% ipython --no-banner

In [1]: import numpy as np

In [2]: import numpy.linalg as la

In [3]: np.set_printoptions(precision=3, suppress=True, linewidth=140, sign=" ")

In [4]: X = np.array([[-0.5, -0.4, 0.0],
   ...:     [2.4, -0.9, 0.0],
   ...:     [0.9, -1.2, -1.8],
   ...:     [-1.8, -1.3, 0.5],
   ...:     [0.6, 0.6, -0.2],
   ...:     [0.9, -0.5, 1.2],
   ...:     [-0.1, 0.7, -1.4],
   ...:     [-1.7, -0.8, 0.7],
   ...:     [-1.7, -0.4, -1.1],
   ...:     [0.1, -0.4, 1.3],
   ...:     [-0.5, 0.4, -0.5],
   ...:     [-0.6, 0.1, -1.3],
   ...:     [1.4, 0.4, -1.1],
   ...:     [-1.1, -0.5, 2.4],
   ...:     [-0.8, 0.4, 0.5],
   ...:     [1.6, 1.0, -2.0],
   ...:     [0.8, 0.0, 1.2],
   ...:     [-0.6, 0.0, -1.2],
   ...:     [0.0, 0.2, -0.6],
   ...:     [1.1, -0.2, 0.0],
   ...:     [0.9, 0.1, -0.1],
   ...:     [-1.5, 1.2, -0.2],
   ...:     [-0.6, 0.2, -0.3],
   ...:     [0.2, -1.1, -0.1],
   ...:     [-0.8, 1.0, -0.8]])

In [5]: rng = np.random.default_rng(33)

In [6]: X[:, 0] = -1 * X[:, 2] + 0.05 * rng.normal(size=25)

In [7]: X
Out[7]: 
array([[ 0.02 , -0.4  ,  0.   ],
       [-0.028, -0.9  ,  0.   ],
       [ 1.829, -1.2  , -1.8  ],
       [-0.498, -1.3  ,  0.5  ],
       [ 0.121,  0.6  , -0.2  ],
       [-1.15 , -0.5  ,  1.2  ],
       [ 1.395,  0.7  , -1.4  ],
       [-0.669, -0.8  ,  0.7  ],
       [ 1.192, -0.4  , -1.1  ],
       [-1.287, -0.4  ,  1.3  ],
       [ 0.446,  0.4  , -0.5  ],
       [ 1.266,  0.1  , -1.3  ],
       [ 1.151,  0.4  , -1.1  ],
       [-2.473, -0.5  ,  2.4  ],
       [-0.487,  0.4  ,  0.5  ],
       [ 2.019,  1.   , -2.   ],
       [-1.258,  0.   ,  1.2  ],
       [ 1.208,  0.   , -1.2  ],
       [ 0.628,  0.2  , -0.6  ],
       [-0.039, -0.2  ,  0.   ],
       [ 0.076,  0.1  , -0.1  ],
       [ 0.227,  1.2  , -0.2  ],
       [ 0.235,  0.2  , -0.3  ],
       [ 0.056, -1.1  , -0.1  ],
       [ 0.848,  1.   , -0.8  ]])

In [8]: cov = np.cov(X, rowvar=False)

In [9]: cov.shape
Out[9]: (3, 3)

In [10]: np.argwhere(np.triu(np.abs(np.corrcoef(X.T)) > 0.8, 1))
Out[10]: array([[ 0,  2]])

In [11]: np.round(np.corrcoef(X[:, 1], X[:, 2])[0, 1], 3)
Out[11]: np.float64(-0.342)

In [12]: cov = X.T @ X

In [13]: np.diag(cov)
Out[13]: array([ 28.228,  11.68 ,  27.51 ])

In [14]: cov
Out[14]: 
array([[ 28.228,   5.739, -27.845],
       [  5.739,  11.68 ,  -5.72 ],
       [-27.845,  -5.72 ,  27.51 ]])

In [15]: np.allclose(cov, cov.T)
Out[15]: True

In [16]: round(float(np.trace(cov)), 3), np.round((X ** 2).sum(), 3)
Out[16]: (67.418, np.float64(67.418))

In [17]: P = X @ la.solve(X.T @ X, X.T)

In [18]: np.allclose(P @ P, P)
Out[18]: True

In [19]: np.round(la.eigvalsh(P), 3) + 0
Out[19]: array([ 0.,  0.,  0.,  0.,  0.,  0.,  0.,  0.,  0.,  0.,  0.,  0.,  0.,  0.,  0.,  0.,  0.,  0.,  0.,  0.,  0.,  0.,  1.,  1.,  1.])

In [20]: np.round(np.trace(P), 3)
Out[20]: np.float64(3.0)

In [21]: np.round(P @ X[:, 2], 3) + 0
Out[21]: 
array([ 0. ,  0. , -1.8,  0.5, -0.2,  1.2, -1.4,  0.7, -1.1,  1.3, -0.5, -1.3, -1.1,  2.4,  0.5, -2. ,  1.2, -1.2, -0.6,  0. , -0.1, -0.2,
       -0.3, -0.1, -0.8])

In [22]: dist = la.norm(X[:, None] - X[None], axis=-1)

In [23]: la.matrix_rank(dist ** 2)
Out[23]: np.int64(5)

In [24]: dist.mean(axis=1).argmax()
Out[24]: np.int64(13)

In [25]: (dist + 1e9 * np.eye(25)).round(6).argmin(axis=1)
Out[25]: array([ 19,  23,   8,   7,  22,   9,  12,   3,  17,   5,  18,  17,  11,   9,  20,   6,   9,  11,  10,   0,  22,   4,  20,   1,  12])

In [26]: basis = X[[6, 23]].astype(float)

In [27]: for _ in range(6):
    ...:     z = la.norm(X[:, None] - basis, axis=-1).argmin(axis=1)
    ...:     basis = np.array([X[z == j].mean(axis=0) for j in range(2)])
    ...: 

In [28]: z
Out[28]: array([ 1,  1,  0,  1,  0,  1,  0,  1,  0,  1,  0,  0,  0,  1,  1,  0,  1,  0,  0,  1,  1,  0,  0,  1,  0])

In [29]: basis[1] - basis[0]
Out[29]: array([-1.611, -0.79 ,  1.595])

In [30]: basis
Out[30]: 
array([[ 0.967,  0.323, -0.962],
       [-0.645, -0.467,  0.633]])

In [31]: M = np.load("x.npy")

In [32]: M
Out[32]: 
array([[ 0.057, -0.046,  0.172,  0.149],
       [-0.046,  0.037, -0.138, -0.12 ],
       [ 0.172, -0.138,  0.517,  0.448],
       [ 0.149, -0.12 ,  0.448,  0.389]])

In [33]: # null space of dimension 3

In [34]: W = np.array([[0, 1], [2, 5], [0, 1], [1, 4]])

In [35]: coef = np.array([0, 1])

In [36]: H = np.maximum(M @ W + coef, 0)

In [37]: (H > 0).mean(axis=0)
Out[37]: array([ 0.75,  1.  ])

In [38]: (H > 0).astype(int)
Out[38]: 
array([[ 1,  1],
       [ 0,  1],
       [ 1,  1],
       [ 1,  1]])

In [39]: basis = np.array([[3, -1], [-2, -3]])

In [40]: W @ basis
Out[40]: 
array([[ -2,  -3],
       [ -4, -17],
       [ -2,  -3],
       [ -5, -13]])

In [41]: feats = np.array([[9, -2, 8, 1, -9],
    ...:     [-2, 9, -2, 8, 1],
    ...:     [8, -2, 9, -2, 8],
    ...:     [1, 8, -2, 9, -2],
    ...:     [-9, 1, 8, -2, 9]])

In [42]: # symmetric

In [43]: cov = feats.T @ feats

In [44]: la.svd(feats, compute_uv=False) ** 2
Out[44]: array([ 390.283,  342.764,  194.434,   59.283,    0.236])

In [45]: out = la.inv(feats)

In [46]: (np.abs(out) > 1e-9).astype(int)
Out[46]: 
array([[ 1,  1,  1,  1,  1],
       [ 1,  1,  1,  1,  1],
       [ 1,  1,  1,  1,  1],
       [ 1,  1,  1,  1,  1],
       [ 1,  1,  1,  1,  1]])

In [47]: la.inv(out)
Out[47]: 
array([[ 9., -2.,  8.,  1., -9.],
       [-2.,  9., -2.,  8.,  1.],
       [ 8., -2.,  9., -2.,  8.],
       [ 1.,  8., -2.,  9., -2.],
       [-9.,  1.,  8., -2.,  9.]])

In [48]: np.allclose(out, feats.T)
Out[48]: False

In [49]: evals, V = la.eig(feats)

In [50]: np.round(np.prod(evals), 3)
Out[50]: np.float64(-19089.0)

In [51]: np.sort(la.eigvals(feats.T))
Out[51]: array([-7.7  ,  0.486, 13.944, 18.514, 19.756])

In [52]: np.sort(la.eigvals(la.inv(feats)))
Out[52]: array([-0.13 ,  0.051,  0.054,  0.072,  2.057])

In [53]: evals
Out[53]: array([-7.7  ,  0.486, 13.944, 18.514, 19.756])

In [54]: np.sort(la.eigvals(feats @ feats))
Out[54]: array([   0.236,   59.283,  194.434,  342.764,  390.283])

In [55]: r0 = np.array([-3, -3, -3, 1, 2])

In [56]: out = feats + np.outer(r0, np.eye(5)[1])

In [57]: out
Out[57]: 
array([[ 9., -5.,  8.,  1., -9.],
       [-2.,  6., -2.,  8.,  1.],
       [ 8., -5.,  9., -2.,  8.],
       [ 1.,  9., -2.,  9., -2.],
       [-9.,  3.,  8., -2.,  9.]])

In [58]: la.matrix_rank(la.inv(out) - la.inv(feats), tol=1e-8)
Out[58]: np.int64(1)

In [59]: left, sv, Vt = la.svd(feats)

In [60]: sv
Out[60]: array([ 19.756,  18.514,  13.944,   7.7  ,   0.486])

In [61]: out = left[:, :4] @ np.diag(sv[:4]) @ Vt[:4]

In [62]: round(la.norm(feats - out) / la.norm(feats), 3)
Out[62]: np.float64(0.015)

In [63]: round(float(np.abs(feats - out).max()), 3)
Out[63]: 0.236

In [64]: round(float(la.norm(feats - out, 2)), 3), round(float(sv[4]), 3)
Out[64]: (0.486, 0.486)

In [65]: la.matrix_rank(out)
Out[65]: np.int64(4)

In [66]: la.matrix_rank(feats, rtol=0.05)
Out[66]: np.int64(4)

In [67]: basis = 20 * np.array([[1.1, 1.2, 1.2, -1.0],
    ...:     [-2.7, -2.0, -0.3, -1.3],
    ...:     [0.2, 0.4, 0.6, 0.3]])

In [68]: z = rng.integers(0, 3, 29)

In [69]: J = basis[z] + rng.normal(size=(29, 4))

In [70]: J
Out[70]: 
array([[-54.625, -39.647,  -7.038, -25.423],
       [-54.301, -40.049,  -5.529, -25.074],
       [ 21.016,  24.789,  24.879, -20.115],
       [ 23.538,  23.235,  23.455, -19.618],
       [-54.68 , -38.607,  -5.802, -24.28 ],
       [ 20.946,  23.051,  25.336, -21.048],
       [ 23.076,  23.193,  24.265, -18.834],
       [ 21.941,  22.853,  23.513, -18.861],
       [ 22.195,  24.709,  24.088, -19.711],
       [  3.813,   6.987,  12.547,   6.186],
       [-55.978, -39.99 ,  -5.024, -24.064],
       [  2.649,   8.117,  12.561,   6.761],
       [-54.694, -39.485,  -6.414, -26.042],
       [  3.47 ,   8.311,  11.614,   6.306],
       [-54.081, -39.08 ,  -4.314, -26.075],
       [ 21.27 ,  23.773,  23.47 , -21.656],
       [ 22.028,  23.512,  24.905, -20.125],
       [ 22.93 ,  24.771,  23.505, -20.326],
       [ 21.477,  23.548,  24.822, -20.518],
       [-54.42 , -40.806,  -4.602, -26.363],
       [  3.842,   7.13 ,  12.223,   5.207],
       [  3.321,   5.95 ,  10.342,   6.17 ],
       [  4.74 ,   6.317,  12.142,   6.165],
       [  7.022,   6.986,  11.308,   4.927],
       [-53.201, -38.979,  -6.294, -24.508],
       [  6.079,   7.512,  12.529,   5.786],
       [ 21.346,  23.518,  23.746, -21.302],
       [  3.899,   8.784,  11.045,   5.465],
       [ 21.079,  24.368,  23.886, -19.08 ]])

In [71]: dist = la.norm(J[:, None] - J[None], axis=-1)

In [72]: (dist + 1e9 * np.eye(29)).round(6).argmin(axis=1)
Out[72]: 
array([ 12,  12,  18,   6,  24,  18,   3,   6,  17,  20,   1,  13,   0,  27,  19,  26,  18,   8,  16,   1,   9,  22,   9,  25,   4,  23,
        15,  13,   8])

In [73]: dist.mean(axis=1).argmax()
Out[73]: np.int64(10)

In [74]: arr = np.loadtxt("layer11.csv", delimiter=",")

In [75]: arr
Out[75]: 
array([[ 18.717,  -2.97 ,  -2.366,   5.938],
       [ 19.001,   1.85 ,  -3.061,   5.116],
       [ 18.944,  -1.341,  -2.621,   5.698],
       [ -2.184, -19.427,   2.954,   3.015],
       [-10.52 , -16.58 ,   3.801,   0.084],
       [ 16.693,  -8.834,  -1.273,   6.456],
       [ 14.194, -12.531,  -0.403,   6.43 ],
       [-17.522,  -8.187,   3.7  ,  -3.503],
       [-12.711,  14.098,  -0.029,  -6.298],
       [  2.409, -19.251,   2.251,   4.302]])

In [76]: basis = arr[[6, 2]].astype(float)

In [77]: for _ in range(5):
    ...:     z = la.norm(arr[:, None] - basis, axis=-1).argmin(axis=1)
    ...:     basis = np.array([arr[z == j].mean(axis=0) for j in range(2)])
    ...: 

In [78]: z
Out[78]: array([ 1,  1,  1,  0,  0,  1,  1,  0,  1,  0])

In [79]: np.abs(basis[1] - basis[0]).argmax()
Out[79]: np.int64(0)

In [80]: cov = np.cov(arr, rowvar=False)

In [81]: arr.std(axis=0)
Out[81]: array([ 13.853,  10.012,   2.543,   4.269])

In [82]: np.polyfit(arr[:, 3], arr[:, 2], 1)
Out[82]: array([-0.315,  1.153])

In [83]: np.round(la.eigvalsh(cov)[::-1], 3) + 0
Out[83]: array([ 235.544,  116.502,    0.   ,    0.   ])

In [84]: round(np.corrcoef(arr[:, 3], arr[:, 2])[0, 1], 3)
Out[84]: np.float64(-0.528)

In [85]: cov
Out[85]: 
array([[213.231,  11.955, -33.159,  59.062],
       [ 11.955, 111.377, -16.851, -17.446],
       [-33.159, -16.851,   7.187,  -6.374],
       [ 59.062, -17.446,  -6.374,  20.252]])
